$ ipython --no-banner

In [1]: import numpy as np

In [2]: import numpy.linalg as la

In [3]: np.set_printoptions(precision=2, suppress=True, linewidth=200, floatmode="fixed")

In [4]: data = np.loadtxt("out11.csv", delimiter=",")

In [5]: data
Out[5]: 
array([[5.00, 1.00, 0.00, 0.00, 0.00, 0.00, 0.00, 0.00, 0.00, 0.00, 0.00],
       [0.00, 5.00, 1.00, 0.00, 0.00, 0.00, 0.00, 0.00, 0.00, 0.00, 0.00],
       [0.00, 0.00, 5.00, 1.00, 0.00, 0.00, 0.00, 0.00, 0.00, 0.00, 0.00],
       [0.00, 0.00, 0.00, 5.00, 1.00, 0.00, 0.00, 0.00, 0.00, 0.00, 0.00],
       [0.00, 0.00, 0.00, 0.00, 5.00, 1.00, 0.00, 0.00, 0.00, 0.00, 0.00],
       [0.00, 0.00, 0.00, 0.00, 0.00, 5.00, 1.00, 0.00, 0.00, 0.00, 0.00],
       [0.00, 0.00, 0.00, 0.00, 0.00, 0.00, 5.00, 1.00, 0.00, 0.00, 0.00],
       [0.00, 0.00, 0.00, 0.00, 0.00, 0.00, 0.00, 5.00, 1.00, 0.00, 0.00],
       [0.00, 0.00, 0.00, 0.00, 0.00, 0.00, 0.00, 0.00, 5.00, 1.00, 0.00],
       [0.00, 0.00, 0.00, 0.00, 0.00, 0.00, 0.00, 0.00, 0.00, 5.00, 1.00],
       [0.00, 0.00, 0.00, 0.00, 0.00, 0.00, 0.00, 0.00, 0.00, 0.00, 5.00]])

In [6]: [int(la.matrix_rank(la.matrix_power(data, p))) for p in range(1, 12)]
Out[6]: [11, 11, 11, 11, 11, 11, 11, 11, 11, 11, 11]

In [7]: data @ data
Out[7]: 
array([[25.00, 10.00,  1.00,  0.00,  0.00,  0.00,  0.00,  0.00,  0.00,  0.00,  0.00],
       [ 0.00, 25.00, 10.00,  1.00,  0.00,  0.00,  0.00,  0.00,  0.00,  0.00,  0.00],
       [ 0.00,  0.00, 25.00, 10.00,  1.00,  0.00,  0.00,  0.00,  0.00,  0.00,  0.00],
       [ 0.00,  0.00,  0.00, 25.00, 10.00,  1.00,  0.00,  0.00,  0.00,  0.00,  0.00],
       [ 0.00,  0.00,  0.00,  0.00, 25.00, 10.00,  1.00,  0.00,  0.00,  0.00,  0.00],
       [ 0.00,  0.00,  0.00,  0.00,  0.00, 25.00, 10.00,  1.00,  0.00,  0.00,  0.00],
       [ 0.00,  0.00,  0.00,  0.00,  0.00,  0.00, 25.00, 10.00,  1.00,  0.00,  0.00],
       [ 0.00,  0.00,  0.00,  0.00,  0.00,  0.00,  0.00, 25.00, 10.00,  1.00,  0.00],
       [ 0.00,  0.00,  0.00,  0.00,  0.00,  0.00,  0.00,  0.00, 25.00, 10.00,  1.00],
       [ 0.00,  0.00,  0.00,  0.00,  0.00,  0.00,  0.00,  0.00,  0.00, 25.00, 10.00],
       [ 0.00,  0.00,  0.00,  0.00,  0.00,  0.00,  0.00,  0.00,  0.00,  0.00, 25.00]])

In [8]: np.sort(la.eigvals(data))
Out[8]: array([5.00, 5.00, 5.00, 5.00, 5.00, 5.00, 5.00, 5.00, 5.00, 5.00, 5.00])

In [9]: W0 = np.loadtxt("case14.csv", delimiter=",")

In [10]: W0.round(2) + 0
Out[10]: 
array([[ 0.04,  0.03, -0.18,  0.37,  0.43,  0.22, -0.03, -0.01,  0.11,  0.41,  0.18, -0.45, -0.35,  0.23,  0.02],
       [-0.04,  0.03, -0.13, -0.61, -0.04, -0.26, -0.22,  0.24, -0.32,  0.29,  0.27, -0.29, -0.14, -0.18,  0.21],
       [ 0.15,  0.13,  0.33, -0.27, -0.16,  0.26,  0.44, -0.16,  0.28,  0.42, -0.12, -0.23,  0.09, -0.33, -0.15],
       [-0.26,  0.28, -0.22, -0.01, -0.48,  0.09, -0.18,  0.13,  0.06,  0.12, -0.57, -0.05, -0.36,  0.17, -0.07],
       [ 0.22, -0.02,  0.14,  0.07,  0.18, -0.58,  0.33,  0.48,  0.12,  0.24, -0.25,  0.19, -0.08,  0.20, -0.01],
       [-0.24, -0.25, -0.47,  0.03, -0.17,  0.15,  0.33,  0.04, -0.18,  0.39,  0.06,  0.16,  0.47,  0.24,  0.09],
       [ 0.24,  0.25, -0.09,  0.27, -0.21, -0.16, -0.17, -0.26,  0.19,  0.30,  0.11,  0.32, -0.02, -0.25,  0.57],
       [ 0.31, -0.04, -0.03,  0.29, -0.09,  0.29,  0.23,  0.28, -0.62, -0.06, -0.11,  0.04, -0.22, -0.37,  0.06],
       [ 0.44, -0.33, -0.56, -0.30,  0.14,  0.06,  0.08, -0.12,  0.29, -0.23, -0.28, -0.04, -0.13, -0.10,  0.10],
       [ 0.37, -0.19,  0.06,  0.21, -0.55, -0.04, -0.14,  0.30,  0.19, -0.13,  0.22, -0.44,  0.22,  0.19,  0.01],
       [-0.07,  0.35, -0.04, -0.16,  0.15,  0.46,  0.05,  0.58,  0.32, -0.17,  0.18,  0.19,  0.09,  0.00,  0.25],
       [ 0.09, -0.50,  0.45, -0.17,  0.03,  0.33, -0.28,  0.02, -0.05,  0.21, -0.20,  0.20, -0.10,  0.29,  0.32],
       [ 0.15,  0.33,  0.04,  0.01,  0.28, -0.01, -0.16, -0.05, -0.23, -0.04, -0.47, -0.34,  0.54,  0.09,  0.26],
       [ 0.53,  0.35, -0.08, -0.21, -0.04,  0.13, -0.15, -0.12, -0.19,  0.14,  0.17,  0.30,  0.01,  0.38, -0.41],
       [ 0.00, -0.18, -0.10,  0.15,  0.14,  0.03, -0.51,  0.26,  0.15,  0.29, -0.12,  0.14,  0.26, -0.45, -0.42]])

In [11]: x0 = np.array([3, 4, 3, 2, 4, 3, 3, 5, 3, 4, 2, 1, 0, 0, 2])

In [12]: h = np.maximum(W0 @ x0, 0)

In [13]: np.maximum(W0 @ (3 * x0), 0)
Out[13]: array([13.86,  0.00, 11.30,  0.00, 13.60,  0.00,  6.76,  4.91,  0.00,  0.00, 21.33,  2.25,  2.09,  3.97,  1.12])

In [14]: np.tanh(W0 @ x0)
Out[14]: array([ 1.00, -0.83,  1.00, -0.99,  1.00, -0.58,  0.98,  0.93, -0.98, -0.19,  1.00,  0.63,  0.60,  0.87,  0.36])

In [15]: h
Out[15]: array([4.62, 0.00, 3.77, 0.00, 4.53, 0.00, 2.25, 1.64, 0.00, 0.00, 7.11, 0.75, 0.70, 1.32, 0.37])

In [16]: np.maximum(W0 @ x0, 0) - np.maximum(-W0 @ x0, 0)
Out[16]: array([ 4.62, -1.19,  3.77, -2.51,  4.53, -0.66,  2.25,  1.64, -2.33, -0.19,  7.11,  0.75,  0.70,  1.32,  0.37])
